% ipython --no-banner

In [1]: import numpy as np

In [2]: np.set_printoptions(precision=1, suppress=True, linewidth=100, legacy="1.25")

In [3]: r0 = np.array([-2, 0]) + 0.5

In [4]: mat = np.outer(r0, r0) / (r0 @ r0)

In [5]: mat
Out[5]: 
array([[ 0.9, -0.3],
       [-0.3,  0.1]])

In [6]: x0 = np.array([-3, -5])

In [7]: np.eye(2) - mat
Out[7]: 
array([[0.1, 0.3],
       [0.3, 0.9]])

In [8]: round((x0 - mat @ x0) @ (mat @ x0), 1)
Out[8]: 0.0

In [9]: np.linalg.eigvalsh(2 * mat - np.eye(2))
Out[9]: array([-1.,  1.])

In [10]: mat @ x0
Out[10]: array([-1.2,  0.4])

In [11]: rk = np.linalg.matrix_rank(mat)

In [12]: rk
Out[12]: 1

In [13]: N = np.linalg.svd(mat)[2][rk:].T

In [14]: N @ N.T
Out[14]: 
array([[0.1, 0.3],
       [0.3, 0.9]])

In [15]: N[:, 0] / N[np.abs(N[:, 0]).round(6).argmax(), 0]
Out[15]: array([0.3, 1. ])

In [16]: [int(np.linalg.matrix_rank(mat[:i])) for i in range(1, len(mat) + 1)]
Out[16]: [1, 1]

In [17]: np.linalg.matrix_rank(mat.T @ mat), np.linalg.matrix_rank(mat @ mat.T)
Out[17]: (1, 1)

In [18]: [int(np.linalg.matrix_rank(mat[:, :j + 1])) for j in range(2)]
Out[18]: [1, 1]

In [19]: N.shape
Out[19]: (2, 1)

In [20]: np.allclose(mat @ N, 0)
Out[20]: True

In [21]: mat @ np.linalg.pinv(mat) @ mat
Out[21]: 
array([[ 0.9, -0.3],
       [-0.3,  0.1]])

In [22]: J = np.load("case15.npy")

In [23]: J
Out[23]: 
array([[  4.1,  29.4,   9.9],
       [-20.1,  12.2,  23.5],
       [-19.4,  10.3,  23.5],
       [  4.4,  30.6,   8.2],
       [  3.4,  30.1,   8.1],
       [  3.1,  30.7,   7.2],
       [-41.5,  18.5,  38.2],
       [-42.3,  20.1,  38.4],
       [-42.8,  20.2,  37.7],
       [  2.9,  28.9,   8. ],
       [-18.5,  12.5,  22. ]])

In [24]: r0, r1 = mat[1], mat[0]

In [25]: r0 @ r0
Out[25]: 0.1

In [26]: round(float(r0 @ r1), 1)
Out[26]: -0.3

In [27]: pr = (r0 @ r1) / (r0 @ r0) * r0

In [28]: np.linalg.matrix_rank(np.outer(r0, r1))
Out[28]: 1

In [29]: pr
Out[29]: array([ 0.9, -0.3])

In [30]: np.round(np.outer(r0, r1), 1) + 0
Out[30]: 
array([[-0.3,  0.1],
       [ 0.1,  0. ]])

In [31]: round(float(np.linalg.norm(r0 + r1) ** 2 + np.linalg.norm(r0 - r1) ** 2), 1)
Out[31]: 2.0
